$ python3 -q
>>> import numpy as np
>>> np.set_printoptions(precision=2, suppress=True, linewidth=120, sign=" ")
>>> M = np.load("x.npy")
>>> print(M)
[[ 3  8 -8  5]
 [ 7  6 -6  0]
 [ 2  3 -3  4]
 [ 2  0  0  6]]
>>> print(round(float(np.trace(np.linalg.pinv(M) @ M)), 2))
3.0
>>> print(np.linalg.lstsq(M[:-1].T, M[-1])[2])
3
>>> print(np.allclose(M[:-1].T @ np.linalg.lstsq(M[:-1].T, M[-1])[0], M[-1]))
True
>>> print(np.unique(M.round(6), axis=0).shape)
(4, 4)
>>> def softmax(z):
...     e = np.exp(z - z.max(axis=-1, keepdims=True))
...     return e / e.sum(axis=-1, keepdims=True)
... 
>>> print(np.round(softmax(10 * M[1]), 2) + 0)
[ 1.  0.  0.  0.]
>>> S = M @ M.T / np.sqrt(4)
>>> print(np.round(softmax(S + np.triu(np.full(S.shape, -np.inf), 1)), 2) + 0)
[[ 1.    0.    0.    0.  ]
 [ 0.12  0.88  0.    0.  ]
 [ 1.    0.    0.    0.  ]
 [ 0.12  0.    0.    0.88]]
>>> print(np.round(softmax(S), 2) + 0)
[[ 1.    0.    0.    0.  ]
 [ 0.12  0.88  0.    0.  ]
 [ 1.    0.    0.    0.  ]
 [ 0.12  0.    0.    0.88]]
>>> print(np.round(np.linalg.norm(M) ** 2 / np.linalg.norm(M, 2) ** 2, 2))
1.21
>>> print(np.linalg.norm(M, axis=1))
[ 12.73  11.     6.16   6.32]
>>> print(round(np.linalg.norm(M, 1), 2), np.round(np.linalg.norm(M, np.inf), 2))
17.0 24.0
>>> print(round(float(np.linalg.norm(M, "nuc")), 2))
28.02
>>> print(np.linalg.norm(M, axis=1).argmax())
0
>>> print(round(np.linalg.norm(M[0] - M[2]), 2))
7.21
>>> u = np.array([-1, -1, 0, -2, 5, -4, -4, 3, -4, 2, 5]) + 0.5
>>> A = np.outer(u, u) / (u @ u)
>>> print(A.round(2) + 0)
[[ 0.    0.    0.    0.01 -0.02  0.01  0.01 -0.01  0.01 -0.01 -0.02]
 [ 0.    0.    0.    0.01 -0.02  0.01  0.01 -0.01  0.01 -0.01 -0.02]
 [ 0.    0.    0.   -0.01  0.02 -0.01 -0.01  0.01 -0.01  0.01  0.02]
 [ 0.01  0.01 -0.01  0.02 -0.07  0.04  0.04 -0.04  0.04 -0.03 -0.07]
 [-0.02 -0.02  0.02 -0.07  0.25 -0.16 -0.16  0.16 -0.16  0.12  0.25]
 [ 0.01  0.01 -0.01  0.04 -0.16  0.1   0.1  -0.1   0.1  -0.07 -0.16]
 [ 0.01  0.01 -0.01  0.04 -0.16  0.1   0.1  -0.1   0.1  -0.07 -0.16]
 [-0.01 -0.01  0.01 -0.04  0.16 -0.1  -0.1   0.1  -0.1   0.07  0.16]
 [ 0.01  0.01 -0.01  0.04 -0.16  0.1   0.1  -0.1   0.1  -0.07 -0.16]
 [-0.01 -0.01  0.01 -0.03  0.12 -0.07 -0.07  0.07 -0.07  0.05  0.12]
 [-0.02 -0.02  0.02 -0.07  0.25 -0.16 -0.16  0.16 -0.16  0.12  0.25]]
>>> # symmetric
>>> w, vecs = np.linalg.eigh(A)
>>> print(np.round(vecs.T @ A @ vecs, 2) + 0)
[[ 0.  0.  0.  0.  0.  0.  0.  0.  0.  0.  0.]
 [ 0.  0.  0.  0.  0.  0.  0.  0.  0.  0.  0.]
 [ 0.  0.  0.  0.  0.  0.  0.  0.  0.  0.  0.]
 [ 0.  0.  0.  0.  0.  0.  0.  0.  0.  0.  0.]
 [ 0.  0.  0.  0.  0.  0.  0.  0.  0.  0.  0.]
 [ 0.  0.  0.  0.  0.  0.  0.  0.  0.  0.  0.]
 [ 0.  0.  0.  0.  0.  0.  0.  0.  0.  0.  0.]
 [ 0.  0.  0.  0.  0.  0.  0.  0.  0.  0.  0.]
 [ 0.  0.  0.  0.  0.  0.  0.  0.  0.  0.  0.]
 [ 0.  0.  0.  0.  0.  0.  0.  0.  0.  0.  0.]
 [ 0.  0.  0.  0.  0.  0.  0.  0.  0.  0.  1.]]
>>> print(np.round(vecs.T @ vecs, 2) + 0)
[[ 1.  0.  0.  0.  0.  0.  0.  0.  0.  0.  0.]
 [ 0.  1.  0.  0.  0.  0.  0.  0.  0.  0.  0.]
 [ 0.  0.  1.  0.  0.  0.  0.  0.  0.  0.  0.]
 [ 0.  0.  0.  1.  0.  0.  0.  0.  0.  0.  0.]
 [ 0.  0.  0.  0.  1.  0.  0.  0.  0.  0.  0.]
 [ 0.  0.  0.  0.  0.  1.  0.  0.  0.  0.  0.]
 [ 0.  0.  0.  0.  0.  0.  1.  0.  0.  0.  0.]
 [ 0.  0.  0.  0.  0.  0.  0.  1.  0.  0.  0.]
 [ 0.  0.  0.  0.  0.  0.  0.  0.  1.  0.  0.]
 [ 0.  0.  0.  0.  0.  0.  0.  0.  0.  1.  0.]
 [ 0.  0.  0.  0.  0.  0.  0.  0.  0.  0.  1.]]
>>> print(np.abs(vecs[:, -1]).round(6).argmax())
4
>>> print((w > 1e-8).sum(), (w < -1e-8).sum())
1 0
>>> print(np.round(vecs @ np.diag(w) @ vecs.T, 2) + 0)
[[ 0.    0.    0.    0.01 -0.02  0.01  0.01 -0.01  0.01 -0.01 -0.02]
 [ 0.    0.    0.    0.01 -0.02  0.01  0.01 -0.01  0.01 -0.01 -0.02]
 [ 0.    0.    0.   -0.01  0.02 -0.01 -0.01  0.01 -0.01  0.01  0.02]
 [ 0.01  0.01 -0.01  0.02 -0.07  0.04  0.04 -0.04  0.04 -0.03 -0.07]
 [-0.02 -0.02  0.02 -0.07  0.25 -0.16 -0.16  0.16 -0.16  0.12  0.25]
 [ 0.01  0.01 -0.01  0.04 -0.16  0.1   0.1  -0.1   0.1  -0.07 -0.16]
 [ 0.01  0.01 -0.01  0.04 -0.16  0.1   0.1  -0.1   0.1  -0.07 -0.16]
 [-0.01 -0.01  0.01 -0.04  0.16 -0.1  -0.1   0.1  -0.1   0.07  0.16]
 [ 0.01  0.01 -0.01  0.04 -0.16  0.1   0.1  -0.1   0.1  -0.07 -0.16]
 [-0.01 -0.01  0.01 -0.03  0.12 -0.07 -0.07  0.07 -0.07  0.05  0.12]
 [-0.02 -0.02  0.02 -0.07  0.25 -0.16 -0.16  0.16 -0.16  0.12  0.25]]
>>> print(np.round(w.sum(), 2), np.trace(A))
1.0 1.0
>>> J = np.load("data.npy")
>>> print(J)
[[ 4  2  4  2  4  2]
 [ 4  4  4  4  4  4]
 [ 2  0  2  0  2  0]
 [ 4  2  4  2  4  2]
 [ 4  4  4  4  4  4]
 [ 2  0  2  0  2  0]]
>>> # rows and columns are dependent
>>> print(round(np.linalg.norm(J, 2) / np.linalg.norm(J), 2))
0.98
>>> print([round(float(x), 2) for x in np.linalg.svd(J, compute_uv=False)[:3]])
[17.88, 4.03, 0.0]
>>> left, sv, VT = np.linalg.svd(J)
>>> vecs = VT[:(sv > 1e-8).sum()]
>>> rng = np.random.default_rng(471)
>>> vec = J[5] + 3 * J[3] + rng.integers(2) * np.eye(6)[2]
>>> print(vec)
[ 14.   6.  14.   6.  14.   6.]
>>> print(np.diag(vecs.T @ vecs))
[ 0.33  0.33  0.33  0.33  0.33  0.33]
>>> print(round(np.linalg.norm(vec - vecs.T @ vecs @ vec), 2))
0.0
>>> left, sv, VT = np.linalg.svd(J, full_matrices=False)
>>> print(np.round(left.T @ J @ VT.T, 2) + 0)
[[ 17.88   0.     0.     0.     0.     0.  ]
 [  0.     4.03   0.     0.     0.     0.  ]
 [  0.     0.     0.     0.     0.     0.  ]
 [  0.     0.     0.     0.     0.     0.  ]
 [  0.     0.     0.     0.     0.     0.  ]
 [  0.     0.     0.     0.     0.     0.  ]]
>>> print(np.round(VT @ VT.T, 2) + 0)
[[ 1.  0.  0.  0.  0.  0.]
 [ 0.  1.  0.  0.  0.  0.]
 [ 0.  0.  1.  0.  0.  0.]
 [ 0.  0.  0.  1.  0.  0.]
 [ 0.  0.  0.  0.  1.  0.]
 [ 0.  0.  0.  0.  0.  1.]]
>>> print(np.cumsum(sv ** 2) / np.sum(sv ** 2))
[ 0.95  1.    1.    1.    1.    1.  ]
>>> print(np.round(left.T @ left, 2) + 0)
[[ 1.  0.  0.  0.  0.  0.]
 [ 0.  1.  0.  0.  0.  0.]
 [ 0.  0.  1.  0.  0.  0.]
 [ 0.  0.  0.  1.  0.  0.]
 [ 0.  0.  0.  0.  1.  0.]
 [ 0.  0.  0.  0.  0.  1.]]
>>> print(np.round(sv / sv[0], 2) + 0)
[ 1.    0.23  0.    0.    0.    0.  ]
>>> print(np.allclose(left * sv @ VT, J))
True
>>> print(np.abs(VT[0]))
[ 0.47  0.34  0.47  0.34  0.47  0.34]
>>> u = np.array([-1, 0])
>>> print(np.cross(J[0, :3], J[4, :3]))
[-8  0  8]
>>> print(np.polyval(u, J[0]))
[-4 -2 -4 -2 -4 -2]
>>> w1 = np.array([[2, 1], [1, -5], [2, -3], [-4, -2], [-3, -4], [2, 1]])
>>> b = np.array([1, 3])
>>> hid = np.maximum(J @ w1 + b, 0)
>>> print((hid > 0).astype(int))
[[ 1  0]
 [ 1  0]
 [ 1  0]
 [ 1  0]
 [ 1  0]
 [ 1  0]]
>>> print(np.linalg.matrix_rank(hid))
1
>>> print((hid > 0).mean(axis=0))
[ 1.  0.]
>>> C = np.array([[0, 5, 3], [3, 2, 1]])
>>> print(hid @ C)
[[  0  15   9]
 [  0   5   3]
 [  0  15   9]
 [  0  15   9]
 [  0   5   3]
 [  0  15   9]]
>>> print(w1 @ C)
[[  3  12   7]
 [-15  -5  -2]
 [ -9   4   3]
 [ -6 -24 -14]
 [-12 -23 -13]
 [  3  12   7]]
>>> data = np.array([[5, 4, 9, 9, 1, 7, 4, 6, 0, 5, 6],
...     [9, 7, 7, 4, 1, 5, 3, 6, 4, 7, 8],
...     [3, 3, 4, 8, 2, 7, 5, 2, 0, 8, 2],
...     [0, 1, 1, 2, 9, 1, 4, 0, 7, 5, 5],
...     [2, 9, 1, 7, 9, 6, 3, 9, 7, 3, 0],
...     [1, 3, 1, 7, 6, 2, 7, 8, 7, 7, 8],
...     [3, 3, 9, 5, 1, 7, 5, 2, 6, 2, 0],
...     [7, 0, 2, 0, 8, 0, 5, 9, 3, 1, 1],
...     [1, 0, 9, 6, 9, 5, 7, 4, 6, 9, 9],
...     [4, 5, 9, 1, 1, 9, 4, 2, 6, 9, 6]])
>>> data[-1] = data[0] + -2 * data[1]
>>> print(data)
[[  5   4   9   9   1   7   4   6   0   5   6]
 [  9   7   7   4   1   5   3   6   4   7   8]
 [  3   3   4   8   2   7   5   2   0   8   2]
 [  0   1   1   2   9   1   4   0   7   5   5]
 [  2   9   1   7   9   6   3   9   7   3   0]
 [  1   3   1   7   6   2   7   8   7   7   8]
 [  3   3   9   5   1   7   5   2   6   2   0]
 [  7   0   2   0   8   0   5   9   3   1   1]
 [  1   0   9   6   9   5   7   4   6   9   9]
 [-13 -10  -5   1  -1  -3  -2  -6  -8  -9 -10]]
>>> vec = np.array([4, 0, -1, 1, -3, 1, 4, -2, -5, 2, 3])
>>> print(data @ (2 * vec))
[ 112  106  110  -38  -84   18    4  -12   28 -100]
>>> print(np.einsum("ij,j->i", data, vec))
[ 56  53  55 -19 -42   9   2  -6  14 -50]
>>> print(data * vec)
[[ 20   0  -9   9  -3   7  16 -12   0  10  18]
 [ 36   0  -7   4  -3   5  12 -12 -20  14  24]
 [ 12   0  -4   8  -6   7  20  -4   0  16   6]
 [  0   0  -1   2 -27   1  16   0 -35  10  15]
 [  8   0  -1   7 -27   6  12 -18 -35   6   0]
 [  4   0  -1   7 -18   2  28 -16 -35  14  24]
 [ 12   0  -9   5  -3   7  20  -4 -30   4   0]
 [ 28   0  -2   0 -24   0  20 -18 -15   2   3]
 [  4   0  -9   6 -27   5  28  -8 -30  18  27]
 [-52   0   5   1   3  -3  -8  12  40 -18 -30]]
>>> print(np.linalg.norm(data @ vec) <= np.linalg.norm(data, 2) * np.linalg.norm(vec) + 1e-9)
True
>>> print((data * vec).sum(axis=1))
[ 56  53  55 -19 -42   9   2  -6  14 -50]
>>> print(data @ np.ones(11))
[ 56.  61.  44.  35.  56.  57.  43.  36.  65. -66.]
>>> print(np.sign((data @ vec).round(6)))
[ 1  1  1 -1 -1  1  1 -1  1 -1]
>>> print((data @ vec).argmax())
0
>>> print(data @ np.eye(11)[4])
[ 1.  1.  2.  9.  9.  6.  1.  8.  9. -1.]
